>>> import numpy as np
>>> from numpy import linalg as LA
>>> np.set_printoptions(suppress=True, linewidth=120)
>>> arr = np.load("a.npy")
>>> arr
array([[4, 6, 2, 6, 2, 0, 6, 0, 4, 0, 4, 6, 2, 6],
       [6, 9, 3, 9, 3, 0, 9, 0, 6, 0, 6, 9, 3, 9],
       [2, 3, 1, 3, 1, 0, 3, 0, 2, 0, 2, 3, 1, 3],
       [6, 9, 3, 9, 3, 0, 9, 0, 6, 0, 6, 9, 3, 9],
       [2, 3, 1, 3, 1, 0, 3, 0, 2, 0, 2, 3, 1, 3],
       [0, 0, 0, 0, 0, 0, 0, 0, 0, 0, 0, 0, 0, 0],
       [6, 9, 3, 9, 3, 0, 9, 0, 6, 0, 6, 9, 3, 9],
       [0, 0, 0, 0, 0, 0, 0, 0, 0, 0, 0, 0, 0, 0],
       [4, 6, 2, 6, 2, 0, 6, 0, 4, 0, 4, 6, 2, 6],
       [0, 0, 0, 0, 0, 0, 0, 0, 0, 0, 0, 0, 0, 0],
       [4, 6, 2, 6, 2, 0, 6, 0, 4, 0, 4, 6, 2, 6],
       [6, 9, 3, 9, 3, 0, 9, 0, 6, 0, 6, 9, 3, 9],
       [2, 3, 1, 3, 1, 0, 3, 0, 2, 0, 2, 3, 1, 3],
       [6, 9, 3, 9, 3, 0, 9, 0, 6, 0, 6, 9, 3, 9]])
>>> rng = np.random.default_rng(6884)
>>> labels = rng.permutation(14)
>>> labels
array([ 4,  1,  9,  2, 11,  8, 13,  3, 10, 12,  5,  7,  6,  0])
>>> out = arr[labels][:, labels]
>>> np.allclose(out, arr)
False
>>> np.round(np.sort(np.abs(LA.eigvals(out))), 1) + 0
array([ 0.,  0.,  0.,  0.,  0.,  0.,  0.,  0.,  0.,  0.,  0.,  0.,  0., 60.])
>>> np.round(LA.det(out), 1), round(LA.det(arr[labels]), 1)
(np.float64(0.0), np.float64(0.0))
>>> print(np.flatnonzero(LA.matrix_power((arr != 0) + (arr.T != 0) + np.eye(14), 14)[2]))
[ 0  1  2  3  4  6  8 10 11 12 13]
>>> np.round(np.sort(LA.eigvals(arr).real), 1) + 0
array([ 0.,  0.,  0.,  0.,  0.,  0.,  0.,  0.,  0.,  0.,  0.,  0.,  0., 60.])
>>> LA.cond(arr) > 100
np.True_
>>> LA.matrix_rank(arr, rtol=0.1)
np.int64(1)
>>> np.argsort(-LA.norm(arr, axis=0).round(6), kind="stable")[:3]
array([1, 3, 6])
>>> np.round(LA.norm(arr[0], 1), 1), round(float(LA.norm(arr[0], np.inf)), 1)
(np.float64(48.0), 6.0)
>>> arr[0] @ arr[13]
np.int64(360)
>>> round(LA.norm(arr, "nuc"), 1)
np.float64(60.0)
>>> np.unique(arr.round(6), axis=0).shape
(4, 14)
>>> round(np.trace(LA.pinv(arr) @ arr), 1)
np.float64(1.0)
>>> J = np.loadtxt("w.csv", delimiter=",")
>>> J
array([[ -3.,  -2.,  -1.,   0.,   1.,   2.,   3.],
       [  4.,   5.,   6.,   7.,   8.,   9.,  10.],
       [ 11.,  12.,  13.,  14.,  15.,  16.,  17.],
       [ 18.,  19.,  20.,  21.,  22.,  23.,  24.],
       [ 25.,  26.,  27.,  28.,  29.,  30.,  31.],
       [ 32.,  33.,  34.,  35.,  36.,  37.,  38.],
       [ 39.,  40.,  41.,  42.,  43.,  44.,  45.],
       [ 46.,  47.,  48.,  49.,  50.,  51.,  52.],
       [ 53.,  54.,  55.,  56.,  57.,  58.,  59.],
       [ 60.,  61.,  62.,  63.,  64.,  65.,  66.],
       [ 67.,  68.,  69.,  70.,  71.,  72.,  73.],
       [ 74.,  75.,  76.,  77.,  78.,  79.,  80.],
       [ 81.,  82.,  83.,  84.,  85.,  86.,  87.],
       [ 88.,  89.,  90.,  91.,  92.,  93.,  94.],
       [ 95.,  96.,  97.,  98.,  99., 100., 101.]])
>>> D = LA.norm(J[:, None] - J[None], axis=-1)
>>> np.round(LA.norm(J - J.mean(axis=0), axis=1), 1)
array([129.6, 111.1,  92.6,  74.1,  55.6,  37. ,  18.5,   0. ,  18.5,  37. ,  55.6,  74.1,  92.6, 111.1, 129.6])
>>> print(D[:5, :5].round(1))
[[ 0.  18.5 37.  55.6 74.1]
 [18.5  0.  18.5 37.  55.6]
 [37.  18.5  0.  18.5 37. ]
 [55.6 37.  18.5  0.  18.5]
 [74.1 55.6 37.  18.5  0. ]]
>>> D.shape
(15, 15)
>>> D.mean(axis=1).argmax()
np.int64(0)
>>> np.flatnonzero(D[2] < D.mean() / 2)
array([0, 1, 2, 3, 4])
>>> x = np.array([2, 1, -1, -4, 2, -2, 2])
>>> np.sign((J @ x).round(6))
array([-1., -1., -1., -1., -1., -1., -1., -1., -1., -1., -1., -1., -1., -1., -1.])
>>> J @ x
array([-3., -3., -3., -3., -3., -3., -3., -3., -3., -3., -3., -3., -3., -3., -3.])
>>> (J * x).sum(axis=1)
array([-3., -3., -3., -3., -3., -3., -3., -3., -3., -3., -3., -3., -3., -3., -3.])
>>> J @ np.ones(7)
array([  0.,  49.,  98., 147., 196., 245., 294., 343., 392., 441., 490., 539., 588., 637., 686.])
>>> J * x
array([[  -6.,   -2.,    1.,   -0.,    2.,   -4.,    6.],
       [   8.,    5.,   -6.,  -28.,   16.,  -18.,   20.],
       [  22.,   12.,  -13.,  -56.,   30.,  -32.,   34.],
       [  36.,   19.,  -20.,  -84.,   44.,  -46.,   48.],
       [  50.,   26.,  -27., -112.,   58.,  -60.,   62.],
       [  64.,   33.,  -34., -140.,   72.,  -74.,   76.],
       [  78.,   40.,  -41., -168.,   86.,  -88.,   90.],
       [  92.,   47.,  -48., -196.,  100., -102.,  104.],
       [ 106.,   54.,  -55., -224.,  114., -116.,  118.],
       [ 120.,   61.,  -62., -252.,  128., -130.,  132.],
       [ 134.,   68.,  -69., -280.,  142., -144.,  146.],
       [ 148.,   75.,  -76., -308.,  156., -158.,  160.],
       [ 162.,   82.,  -83., -336.,  170., -172.,  174.],
       [ 176.,   89.,  -90., -364.,  184., -186.,  188.],
       [ 190.,   96.,  -97., -392.,  198., -200.,  202.]])
>>> J @ (2 * x)
array([-6., -6., -6., -6., -6., -6., -6., -6., -6., -6., -6., -6., -6., -6., -6.])
>>> np.einsum("ij,j->i", J, x)
array([-3., -3., -3., -3., -3., -3., -3., -3., -3., -3., -3., -3., -3., -3., -3.])
>>> Ac = J - J.mean(axis=0)
>>> U, sigma, vt = LA.svd(Ac, full_matrices=False)
>>> (np.sign(U[:, 0]) == np.sign(U[0, 0])).astype(int)
array([1, 1, 1, 1, 1, 1, 1, 0, 0, 0, 0, 0, 0, 0, 0])
>>> sigma.round(1) + 0
array([309.9,   0. ,   0. ,   0. ,   0. ,   0. ,   0. ])
>>> np.round(vt[0] * np.sign(vt[0, np.abs(vt[0]).argmax()]), 1)
array([0.4, 0.4, 0.4, 0.4, 0.4, 0.4, 0.4])
>>> Ac.mean(axis=0)
array([0., 0., 0., 0., 0., 0., 0.])
>>> np.abs(U[:, 0]).argmax()
np.int64(0)
>>> labels = J[:, 4] > np.median(J[:, 4])
>>> f = J[labels].mean(axis=0) - J[~labels].mean(axis=0)
>>> labels.astype(int)
array([0, 0, 0, 0, 0, 0, 0, 0, 1, 1, 1, 1, 1, 1, 1])
>>> np.argsort(-np.abs(f).round(6), kind="stable")
array([0, 1, 2, 3, 4, 5, 6])
>>> ((J - J.mean(axis=0)) @ f > 0).astype(int)
array([0, 0, 0, 0, 0, 0, 0, 0, 1, 1, 1, 1, 1, 1, 1])
>>> print((((J - J.mean(axis=0)) @ f > 0) == labels).mean())
1.0
>>> U, sigma, vt = LA.svd(arr)
>>> sigma.round(1) + 0
array([60.,  0.,  0.,  0.,  0.,  0.,  0.,  0.,  0.,  0.,  0.,  0.,  0.,  0.])
>>> out = U[:, :1] @ np.diag(sigma[:1]) @ vt[:1]
>>> print(np.round(np.abs(arr - out).max(), 1))
0.0
>>> LA.matrix_rank(arr, rtol=0.05)
np.int64(1)
>>> feats = np.load("test11.npy")
>>> feats.round(1)
array([[ -3.8,  -3.5,   2.6,  -5.6,  -5.7,  -5.7,   2.9,  -2.7,   1.8,  -3.5,  -6.5],
       [  3. ,  -1.4,   1.1,   3.9,   0.1,  -2.4,  -3.3,   1.8,   3. ,   3.7,   0.7],
       [  6.9,   0.1,   0.9,   8.6,   3.3,  -0.3,  -5.9,   4.5,   3.6,   7.2,   4.2],
       [  2.4,   0.1,   4.9,  -0.4,  -0.7,  -0.8,   2.6,   2.3,   3.1,   0.4,  -2.6],
       [  5.2,   0.1,   2.4,   5.2,   1.8,  -0.5,  -2.7,   3.6,   3.4,   4.6,   1.6],
       [ -4.1,  -5.9,  -2.2,  -1.4,  -5.6,  -8.4,  -4. ,  -4. ,   1.5,  -0.3,  -3.3],
       [ -8.9,  -8.1,  -2.8,  -6.5,  -9.5, -11.5,  -2. ,  -7.5,   0.6,  -4.1,  -7.1],
       [  0.3,  -6.8,  -8. ,   9.3,  -1.6,  -8.9, -15.2,  -2.3,   1.9,   7.7,   4.7],
       [  3.4,  -0.2,   3.4,   2.1,   0.3,  -1. ,  -0.1,   2.6,   3.2,   2.3,  -0.7],
       [  0.2,  -4.6,  -3.3,   4.7,  -2. ,  -6.5,  -8.1,  -1.2,   2.2,   4.2,   1.2],
       [  5.2,   2. ,   6.4,   1.5,   1.6,   1.6,   3.1,   4.6,   3.6,   1.9,  -1.1],
       [ -1.5,  -4.1,  -0.6,   0.1,  -3.6,  -6. ,  -3.2,  -1.8,   2.1,   0.9,  -2.1],
       [  2. ,   0.2,   5.3,  -1.3,  -1. ,  -0.8,   3.4,   2.1,   3. ,  -0.2,  -3.2],
       [ -6.8,  -8.7,  -5.8,  -1.2,  -7.6, -11.9,  -7.7,  -6.8,   0.8,  -0.1,  -3.1],
       [ -2.7,  -7.2,  -6.3,   4.1,  -4.2,  -9.7, -10.9,  -4. ,   1.5,   3.8,   0.8],
       [  1. ,  -4.9,  -4.5,   6.8,  -1.3,  -6.7, -10.4,  -1. ,   2.3,   5.8,   2.8],
       [  1.2,  -2.9,  -0.5,   3.3,  -1.3,  -4.4,  -4.6,   0.2,   2.5,   3.2,   0.2],
       [  8.2,   2.4,   4.8,   6.5,   4.1,   2.5,  -1. ,   6.3,   4.1,   5.6,   2.6],
       [  1.3,  -2.1,   1.1,   1.9,  -1.3,  -3.5,  -2.4,   0.6,   2.6,   2.2,  -0.8],
       [ 14.3,  10.5,  16.5,   2.6,   8.4,  12.3,  12.7,  13.4,   5.8,   2.7,  -0.3],
       [ -4.9,  -7.8,  -5.6,   0.9,  -6.1, -10.7,  -8.6,  -5.4,   1.2,   1.4,  -1.6],
       [  6. ,   0.7,   3. ,   5.6,   2.4,   0.3,  -2.3,   4.4,   3.6,   4.9,   1.9],
       [  9.2,   2.1,   3.2,   9.2,   5.1,   2.3,  -3.9,   6.7,   4.2,   7.7,   4.7],
       [-10.9,  -9.6,  -4. ,  -7.7, -11.1, -13.4,  -2.7,  -9.3,   0.2,  -5. ,  -8. ]])
>>> blk = np.stack([feats, 2 * feats, feats[::-1]])
>>> LA.matrix_rank(blk.reshape(3, -1))
np.int64(2)
>>> (blk @ feats.T).shape
(3, 24, 24)
>>> np.round(LA.norm(blk, axis=(1, 2)), 1)
array([ 83.7, 167.4,  83.7])
>>> out = J / np.sqrt((J ** 2).mean(axis=1, keepdims=True))
>>> np.round(LA.norm(out, axis=1), 1)
array([2.6, 2.6, 2.6, 2.6, 2.6, 2.6, 2.6, 2.6, 2.6, 2.6, 2.6, 2.6, 2.6, 2.6, 2.6])
>>> out[11].round(1)
array([1., 1., 1., 1., 1., 1., 1.])
>>> J - J.mean(axis=1, keepdims=True)
array([[-3., -2., -1.,  0.,  1.,  2.,  3.],
       [-3., -2., -1.,  0.,  1.,  2.,  3.],
       [-3., -2., -1.,  0.,  1.,  2.,  3.],
       [-3., -2., -1.,  0.,  1.,  2.,  3.],
       [-3., -2., -1.,  0.,  1.,  2.,  3.],
       [-3., -2., -1.,  0.,  1.,  2.,  3.],
       [-3., -2., -1.,  0.,  1.,  2.,  3.],
       [-3., -2., -1.,  0.,  1.,  2.,  3.],
       [-3., -2., -1.,  0.,  1.,  2.,  3.],
       [-3., -2., -1.,  0.,  1.,  2.,  3.],
       [-3., -2., -1.,  0.,  1.,  2.,  3.],
       [-3., -2., -1.,  0.,  1.,  2.,  3.],
       [-3., -2., -1.,  0.,  1.,  2.,  3.],
       [-3., -2., -1.,  0.,  1.,  2.,  3.],
       [-3., -2., -1.,  0.,  1.,  2.,  3.]])
>>> data = np.load("data.npy")
>>> data
array([[4, 9, 1],
       [1, 0, 4],
       [4, 9, 1],
       [3, 4, 2],
       [0, 0, 6],
       [2, 1, 3],
       [1, 0, 4],
       [1, 0, 4],
       [1, 0, 4],
       [0, 0, 5],
       [2, 0, 3],
       [0, 0, 7],
       [4, 9, 1],
       [0, 0, 5],
       [2, 0, 3],
       [2, 1, 3],
       [0, 0, 5],
       [0, 0, 6],
       [3, 4, 2],
       [3, 4, 2],
       [0, 0, 5],
       [0, 0, 7],
       [0, 0, 6],
       [0, 0, 5],
       [0, 0, 6],
       [0, 0, 5],
       [0, 0, 5],
       [0, 0, 7],
       [2, 1, 3],
       [1, 0, 4],
       [2, 1, 3],
       [0, 0, 5],
       [0, 0, 6],
       [2, 1, 3],
       [0, 0, 6],
       [0, 0, 5],
       [2, 0, 3],
       [2, 1, 3],
       [4, 9, 1],
       [3, 4, 2]])
>>> # rows 0 and 2 are equal
>>> Ac = data - data.mean(axis=0)
>>> U, sigma, vt = LA.svd(Ac, full_matrices=False)
>>> (np.sign(U[:, 0]) == np.sign(U[0, 0])).astype(int)
array([1, 0, 1, 1, 0, 1, 0, 0, 0, 0, 0, 0, 1, 0, 0, 1, 0, 0, 1, 1, 0, 0, 0, 0, 0, 0, 0, 0, 1, 0, 1, 0, 0, 1, 0, 0, 0,
       1, 1, 1])
>>> LA.matrix_rank(Ac)
np.int64(3)
>>> np.round(vt[0] * np.sign(vt[0, np.abs(vt[0]).argmax()]), 1)
array([ 0.4,  0.8, -0.5])
>>> print(np.round(sigma ** 2 / (sigma ** 2).sum(), 1) + 0)
[0.9 0.1 0. ]
>>> print(np.round(Ac.mean(axis=0), 1) + 0)
[0. 0. 0.]
>>> np.searchsorted(np.cumsum(sigma ** 2) / (sigma ** 2).sum(), 0.9) + 1
np.int64(1)
>>> np.round(np.abs(vt[-1]), 1)
array([0.8, 0.1, 0.5])
>>> np.abs(vt[0]).argmax()
np.int64(1)
